$ python -q
>>> import numpy as np
>>> import numpy.linalg as la
>>> np.set_printoptions(precision=2, suppress=True, linewidth=140)
>>> M = np.load("mat.npy")
>>> print(M)
[[ 0  0  2 -2  2  3 -1]
 [ 0  0 -1 -3 -2  0 -3]
 [ 0  0  0  2 -1 -2 -1]
 [ 0  0  0  0  0  3 -3]
 [ 0  0  0  0  0  2  1]
 [ 0  0  0  0  0  0  0]
 [ 0  0  0  0  0  0  0]]
>>> U, sig, VT = la.svd(M)
>>> print(sig)
[6.38 4.89 2.99 2.02 0.57 0.   0.  ]
>>> other = U[:, :5] @ np.diag(sig[:5]) @ VT[:5]
>>> print(round(np.abs(M - other).max(), 2))
0.0
>>> print(np.round(la.norm(M - other) / la.norm(M), 2))
0.0
>>> print(la.matrix_rank(M, rtol=0.05))
5
>>> print(la.matrix_rank(other))
5
>>> print(other.round(2) + 0)
[[ 0.  0.  2. -2.  2.  3. -1.]
 [ 0.  0. -1. -3. -2.  0. -3.]
 [ 0.  0.  0.  2. -1. -2. -1.]
 [ 0.  0.  0.  0.  0.  3. -3.]
 [ 0.  0.  0.  0.  0.  2.  1.]
 [ 0.  0.  0.  0.  0.  0.  0.]
 [ 0.  0.  0.  0.  0.  0.  0.]]
>>> print(la.matrix_rank(M - M[0, 0] * np.eye(7)))
5
>>> print([int(la.matrix_rank(la.matrix_power(M, p))) for p in range(1, 8)])
[5, 3, 1, 0, 0, 0, 0]
>>> w1 = np.array([[-4, -3, -5, 4],
...     [-3, -5, 0, -3],
...     [5, -3, -2, 1],
...     [3, 0, 1, -2],
...     [-4, -2, 4, 1],
...     [0, 2, 3, 1],
...     [-4, 1, 1, 2]])
>>> c = np.array([3, 5, -1, 9])
>>> act = np.maximum(M @ w1 + c, 0)
>>> print((act > 0).astype(int))
[[1 0 1 1]
 [1 1 0 1]
 [1 1 0 0]
 [1 1 1 1]
 [0 1 1 1]
 [1 1 0 1]
 [1 1 0 1]]
>>> print(la.matrix_rank(act))
4
>>> basis = np.array([[3, -4, 2], [3, 5, -2], [-3, 4, 5], [0, -1, 1]])
>>> print(w1 @ basis)
[[ -6 -23 -23]
 [-24 -10   1]
 [ 12 -44   7]
 [  6  -6   9]
 [-30  21  17]
 [ -3  21  12]
 [-12  23  -3]]
>>> print(act @ basis)
[[-18   6  69]
 [ 54   3   6]
 [ 57 -58  30]
 [ 54  -6  45]
 [ 12  61  23]
 [ 24   4   5]
 [ 24   4   5]]
>>> f = np.array([-2, 0, 1, 0, 0, 2, 0, 0, -1])
>>> mat = -1 * np.eye(9) + np.outer(f, f)
>>> print(mat)
[[ 3.  0. -2.  0.  0. -4.  0.  0.  2.]
 [ 0. -1.  0.  0.  0.  0.  0.  0.  0.]
 [-2.  0.  0.  0.  0.  2.  0.  0. -1.]
 [ 0.  0.  0. -1.  0.  0.  0.  0.  0.]
 [ 0.  0.  0.  0. -1.  0.  0.  0.  0.]
 [-4.  0.  2.  0.  0.  3.  0.  0. -2.]
 [ 0.  0.  0.  0.  0.  0. -1.  0.  0.]
 [ 0.  0.  0.  0.  0.  0.  0. -1.  0.]
 [ 2.  0. -1.  0.  0. -2.  0.  0.  0.]]
>>> f = np.array([1, -1, -1, 0, -2, 2, 0, -2, -1])
>>> other = mat + np.outer(f, np.eye(9)[3])
>>> print(other)
[[ 3.  0. -2.  1.  0. -4.  0.  0.  2.]
 [ 0. -1.  0. -1.  0.  0.  0.  0.  0.]
 [-2.  0.  0. -1.  0.  2.  0.  0. -1.]
 [ 0.  0.  0. -1.  0.  0.  0.  0.  0.]
 [ 0.  0.  0. -2. -1.  0.  0.  0.  0.]
 [-4.  0.  2.  2.  0.  3.  0.  0. -2.]
 [ 0.  0.  0.  0.  0.  0. -1.  0.  0.]
 [ 0.  0.  0. -2.  0.  0.  0. -1.  0.]
 [ 2.  0. -1. -1.  0. -2.  0.  0.  0.]]
>>> x = np.array([3, -5, -5, -5, 4, 3, 3, 4, -1])
>>> y = other @ x
>>> c, lr = np.zeros(9), 1 / la.norm(other, 2) ** 2
>>> for i in range(150):
...     c -= lr * other.T @ (other @ c - y)
...     if i % 50 == 0: print(i, round(la.norm(other @ c - y), 2))
... 
0 19.38
50 5.51
100 2.97
>>> print(c)
[ 2.71 -4.25 -4.32 -5.01  3.29  2.47  2.53  3.29 -0.81]
>>> other = la.inv(mat)
>>> print(np.round(mat @ other, 2) + 0)
[[1. 0. 0. 0. 0. 0. 0. 0. 0.]
 [0. 1. 0. 0. 0. 0. 0. 0. 0.]
 [0. 0. 1. 0. 0. 0. 0. 0. 0.]
 [0. 0. 0. 1. 0. 0. 0. 0. 0.]
 [0. 0. 0. 0. 1. 0. 0. 0. 0.]
 [0. 0. 0. 0. 0. 1. 0. 0. 0.]
 [0. 0. 0. 0. 0. 0. 1. 0. 0.]
 [0. 0. 0. 0. 0. 0. 0. 1. 0.]
 [0. 0. 0. 0. 0. 0. 0. 0. 1.]]
>>> print(la.det(mat) * other)
[[-5. -0. -2. -0. -0. -4. -0. -0.  2.]
 [-0. -9. -0. -0. -0. -0. -0. -0. -0.]
 [-2. -0. -8. -0. -0.  2. -0. -0. -1.]
 [-0. -0. -0. -9. -0. -0. -0. -0. -0.]
 [-0. -0. -0. -0. -9. -0. -0. -0. -0.]
 [-4. -0.  2. -0. -0. -5. -0. -0. -2.]
 [-0. -0. -0. -0. -0. -0. -9. -0. -0.]
 [-0. -0. -0. -0. -0. -0. -0. -9. -0.]
 [ 2. -0. -1. -0. -0. -2. -0. -0. -8.]]
>>> print(np.round(la.det(mat) * la.det(other), 2))
1.0
>>> print((np.abs(other) > 1e-9).astype(int))
[[1 0 1 0 0 1 0 0 1]
 [0 1 0 0 0 0 0 0 0]
 [1 0 1 0 0 1 0 0 1]
 [0 0 0 1 0 0 0 0 0]
 [0 0 0 0 1 0 0 0 0]
 [1 0 1 0 0 1 0 0 1]
 [0 0 0 0 0 0 1 0 0]
 [0 0 0 0 0 0 0 1 0]
 [1 0 1 0 0 1 0 0 1]]
>>> print(np.sort(la.eigvals(mat).real))
[-1. -1. -1. -1. -1. -1. -1. -1.  9.]
>>> print(mat @ mat)
[[ 33.   0. -16.   0.   0. -32.   0.   0.  16.]
 [  0.   1.   0.   0.   0.   0.   0.   0.   0.]
 [-16.   0.   9.   0.   0.  16.   0.   0.  -8.]
 [  0.   0.   0.   1.   0.   0.   0.   0.   0.]
 [  0.   0.   0.   0.   1.   0.   0.   0.   0.]
 [-32.   0.  16.   0.   0.  33.   0.   0. -16.]
 [  0.   0.   0.   0.   0.   0.   1.   0.   0.]
 [  0.   0.   0.   0.   0.   0.   0.   1.   0.]
 [ 16.   0.  -8.   0.   0. -16.   0.   0.   9.]]
>>> print((mat != 0).astype(int))
[[1 0 1 0 0 1 0 0 1]
 [0 1 0 0 0 0 0 0 0]
 [1 0 0 0 0 1 0 0 1]
 [0 0 0 1 0 0 0 0 0]
 [0 0 0 0 1 0 0 0 0]
 [1 0 1 0 0 1 0 0 1]
 [0 0 0 0 0 0 1 0 0]
 [0 0 0 0 0 0 0 1 0]
 [1 0 1 0 0 1 0 0 0]]
>>> print((la.matrix_power((mat != 0) + (mat.T != 0) + np.eye(9), 9) > 0).astype(int))
[[1 0 1 0 0 1 0 0 1]
 [0 1 0 0 0 0 0 0 0]
 [1 0 1 0 0 1 0 0 1]
 [0 0 0 1 0 0 0 0 0]
 [0 0 0 0 1 0 0 0 0]
 [1 0 1 0 0 1 0 0 1]
 [0 0 0 0 0 0 1 0 0]
 [0 0 0 0 0 0 0 1 0]
 [1 0 1 0 0 1 0 0 1]]
